% python3 -q
>>> import numpy as np
>>> np.set_printoptions(suppress=True, linewidth=160)
>>> E = np.load("layer11.npy")
>>> E.round(2)
array([[-0.11,  0.05],
       [ 0.45, -0.61],
       [ 0.73, -0.15],
       [ 0.5 ,  0.78]])
>>> # keeps lengths
>>> x0 = np.array([1, 5])
>>> y = E @ x0
>>> np.round(np.linalg.solve(E.T @ E, E.T @ y), 2)
array([1., 5.])
>>> rng = np.random.default_rng(61292)
>>> y = y + 0.1 * rng.normal(size=4)
>>> y.round(2)
array([ 0.08, -2.61,  0.12,  4.05])
>>> beta, *_ = np.linalg.lstsq(E, y)
>>> round(float(np.linalg.norm(y - E @ beta)), 2)
0.24
>>> beta.round(2)
array([0.95, 4.72])
>>> [round(float(np.linalg.norm(np.linalg.solve(E.T @ E + lam * np.eye(2), E.T @ y))), 2) for lam in (0, 1, 10, 100)]
[4.82, 2.41, 0.44, 0.05]
>>> np.round(E.reshape(2, -1), 2)
array([[-0.11,  0.05,  0.45, -0.61],
       [ 0.73, -0.15,  0.5 ,  0.78]])
>>> E.reshape(4, 3)
Traceback (most recent call last):
  File "<python-input-16>", line 1, in <module>
    E.reshape(4, 3)
    ~~~~~~~~~^^^^^^
ValueError: cannot reshape array of size 8 into shape (4,3)
>>> T = E.reshape(4, 2, -1)
>>> np.round(np.swapaxes(T, 1, 2)[0], 2)
array([[-0.11,  0.05]])
>>> T.shape
(4, 2, 1)
>>> np.einsum("ihd,jhd->hij", T, T).shape
(2, 4, 4)
>>> np.round(T.sum(axis=1), 2)
array([[-0.06],
       [-0.16],
       [ 0.58],
       [ 1.28]])
>>> P = E @ np.linalg.solve(E.T @ E, E.T)
>>> np.round(np.linalg.eigvalsh(P), 2) + 0
array([0., 0., 1., 1.])
>>> np.linalg.matrix_rank(np.eye(4) - P)
np.int64(2)
>>> np.round((np.eye(4) - P) @ E, 2) + 0
array([[0., 0.],
       [0., 0.],
       [0., 0.],
       [0., 0.]])
>>> Q = E.astype(float).copy()
>>> for j in range(2):
...     Q[:, j] -= Q[:, :j] @ (Q[:, :j].T @ Q[:, j])
...     Q[:, j] /= np.linalg.norm(Q[:, j])
... 
>>> np.round(Q.T @ E, 2) + 0
array([[1., 0.],
       [0., 1.]])
>>> arr = np.loadtxt("data.csv", delimiter=",")
>>> arr
array([[ 3.,  0.,  2., -2.,  2.],
       [ 0.,  5.,  3.,  2., -1.],
       [ 0.,  0., -2.,  0.,  5.],
       [ 0.,  0.,  0.,  1., -3.],
       [ 0.,  0.,  0.,  0.,  0.]])
>>> arr @ arr
array([[  9.,   0.,   2.,  -8.,  22.],
       [  0.,  25.,   9.,  12.,   4.],
       [  0.,   0.,   4.,   0., -10.],
       [  0.,   0.,   0.,   1.,  -3.],
       [  0.,   0.,   0.,   0.,   0.]])
>>> np.allclose(arr @ arr.T, arr.T @ arr)
False
>>> (arr - arr.T) / 2
array([[ 0. ,  0. ,  1. , -1. ,  1. ],
       [ 0. ,  0. ,  1.5,  1. , -0.5],
       [-1. , -1.5,  0. ,  0. ,  2.5],
       [ 1. , -1. ,  0. ,  0. , -1.5],
       [-1. ,  0.5, -2.5,  1.5,  0. ]])
>>> np.linalg.determinant(arr)
Traceback (most recent call last):
  File "<python-input-34>", line 1, in <module>
    np.linalg.determinant(arr)
    ^^^^^^^^^^^^^^^^^^^^^
AttributeError: module 'numpy.linalg' has no attribute 'determinant'
>>> np.trace(arr)
np.float64(7.0)
>>> Uu, sig, vt = np.linalg.svd(arr)
>>> V = vt[:(sig > 1e-8).sum()]
>>> x0 = arr[2] + -1 * arr[1] + rng.integers(2) * np.eye(5)[1]
>>> x0
array([ 0., -5., -5., -2.,  6.])
>>> np.round(V.T @ V, 2)
array([[ 1.  , -0.04,  0.04,  0.04,  0.01],
       [-0.04,  0.72,  0.28,  0.33,  0.11],
       [ 0.04,  0.28,  0.72, -0.33, -0.11],
       [ 0.04,  0.33, -0.33,  0.6 , -0.13],
       [ 0.01,  0.11, -0.11, -0.13,  0.96]])
>>> np.round(np.linalg.norm(x0 - V.T @ V @ x0), 2)
np.float64(0.0)
>>> np.linalg.matrix_rank(np.vstack([arr, x0]))
np.int64(4)
>>> np.allclose(V.T @ V @ x0, x0)
True
>>> np.linalg.matrix_rank(arr - arr[0, 0] * np.eye(5))
np.int64(4)
>>> np.round(np.sort(np.linalg.eigvals(arr)), 2)
array([-2.,  0.,  1.,  3.,  5.])
>>> arr @ arr
array([[  9.,   0.,   2.,  -8.,  22.],
       [  0.,  25.,   9.,  12.,   4.],
       [  0.,   0.,   4.,   0., -10.],
       [  0.,   0.,   0.,   1.,  -3.],
       [  0.,   0.,   0.,   0.,   0.]])
>>> [int(np.linalg.matrix_rank(np.linalg.matrix_power(arr, p))) for p in range(1, 6)]
[4, 4, 4, 4, 4]
>>> Uu, sig, vt = np.linalg.svd(arr)
>>> np.argmax(sig[:-1] / (sig[1:] + 1e-6)) + 1
np.int64(4)
>>> other = Uu[:, :4] @ np.diag(sig[:4]) @ vt[:4]
>>> np.linalg.matrix_rank(arr, rtol=0.05)
np.int64(4)
>>> other.round(2) + 0
array([[ 3.,  0.,  2., -2.,  2.],
       [ 0.,  5.,  3.,  2., -1.],
       [ 0.,  0., -2.,  0.,  5.],
       [ 0.,  0.,  0.,  1., -3.],
       [ 0.,  0.,  0.,  0.,  0.]])
>>> X = np.array([[-10.89, -14.8, 45.01],
...     [34.17, -10.0, 29.92],
...     [-16.0, 12.04, -36.0],
...     [2.98, -10.04, 29.97]])
>>> X
array([[-10.89, -14.8 ,  45.01],
       [ 34.17, -10.  ,  29.92],
       [-16.  ,  12.04, -36.  ],
       [  2.98, -10.04,  29.97]])
>>> Uu, sig, vt = np.linalg.svd(X)
>>> sig.round(2)
array([77.69, 34.57,  0.13])
>>> np.argmax(sig[:-1] / (sig[1:] + 1e-6)) + 1
np.int64(2)
>>> other = Uu[:, :2] @ np.diag(sig[:2]) @ vt[:2]
>>> np.linalg.matrix_rank(X, rtol=0.05)
np.int64(2)
>>> np.round(np.abs(X - other).max(), 2)
np.float64(0.09)
>>> np.linalg.matrix_rank(other)
np.int64(2)
>>> data = np.array([[0, -2, 2], [2, 0, -2], [-2, 2, 0]])
>>> data
array([[ 0, -2,  2],
       [ 2,  0, -2],
       [-2,  2,  0]])
>>> # rank 2
>>> Uu, sig, vt = np.linalg.svd(data)
>>> np.argmax(sig[:-1] / (sig[1:] + 1e-6)) + 1
np.int64(2)
>>> sig.round(2) + 0
array([3.46, 3.46, 0.  ])
>>> other = Uu[:, :2] @ np.diag(sig[:2]) @ vt[:2]
>>> np.linalg.matrix_rank(data, rtol=0.05)
np.int64(2)
>>> other.round(2) + 0
array([[ 0., -2.,  2.],
       [ 2.,  0., -2.],
       [-2.,  2.,  0.]])
>>> round(float(np.linalg.norm(data - other) / np.linalg.norm(data)), 2)
0.0
